% ipython --no-banner

In [1]: import numpy as np

In [2]: import numpy.linalg as la

In [3]: np.set_printoptions(precision=4, suppress=True, linewidth=120)

In [4]: rng = np.random.default_rng(205800)

In [5]: F = np.triu(rng.random((4, 4)) < 0.6, 1).astype(int)

In [6]: F = F + F.T

In [7]: print(F)
[[0 1 0 0]
 [1 0 1 1]
 [0 1 0 0]
 [0 1 0 0]]

In [8]: # columns 0 and 2 are equal

In [9]: r0, v = F[3], F[0]

In [10]: print(r0 @ v)
1

In [11]: pr = (r0 @ v) / (r0 @ r0) * r0

In [12]: print(v - pr)
[0. 0. 0. 0.]

In [13]: print(la.matrix_rank(np.outer(r0, v)))
1

In [14]: J = np.load("arr.npy")

In [15]: print(J)
[[  0.4378  -5.5559  -0.3129 -12.3774]
 [ -0.0521  -4.4977  -0.1856  -8.0612]
 [ -0.2933   5.6661   0.0803  11.6786]]

In [16]: def softmax(z):
    ...:     e = np.exp(z - z.max(axis=-1, keepdims=True))
    ...:     return e / e.sum(axis=-1, keepdims=True)
    ...: 

In [17]: print(softmax(J[1] + -3))
[0.5299 0.0062 0.4637 0.0002]

In [18]: print(softmax(J).sum(axis=1))
[1. 1. 1.]

In [19]: att = J @ J.T / np.sqrt(4)

In [20]: print(softmax(att)[1] @ J)
[  0.4378  -5.5559  -0.3129 -12.3774]

In [21]: print(np.round(softmax(att + np.triu(np.full(att.shape, -np.inf), 1)), 4) + 0)
[[1. 0. 0.]
 [1. 0. 0.]
 [0. 0. 1.]]

In [22]: out = np.array([[2, -2, 5], [-2, 0, 0]])

In [23]: C = np.kron(out, J)

In [24]: print(la.matrix_rank(C))
6

In [25]: print(C.shape)
(6, 12)

In [26]: lab = rng.integers(0, 2, 3)

In [27]: m1 = np.triu((lab[:, None] == lab) & (rng.random((3, 3)) < 0.8), 1).astype(int)

In [28]: m1 += m1.T

In [29]: print(m1)
[[0 0 1]
 [0 0 0]
 [1 0 0]]

In [30]: U, s, Vh = la.svd(m1)

In [31]: vecs = Vh[:(s > 1e-8).sum()]

In [32]: x = m1[2] + 4 * m1[0] + rng.integers(2) * np.eye(3)[0]

In [33]: print(x)
[1. 0. 4.]

In [34]: print(vecs.T @ vecs)
[[1. 0. 0.]
 [0. 0. 0.]
 [0. 0. 1.]]

In [35]: print(np.diag(vecs.T @ vecs))
[1. 0. 1.]

In [36]: print(np.allclose(vecs.T @ vecs @ x, x))
True
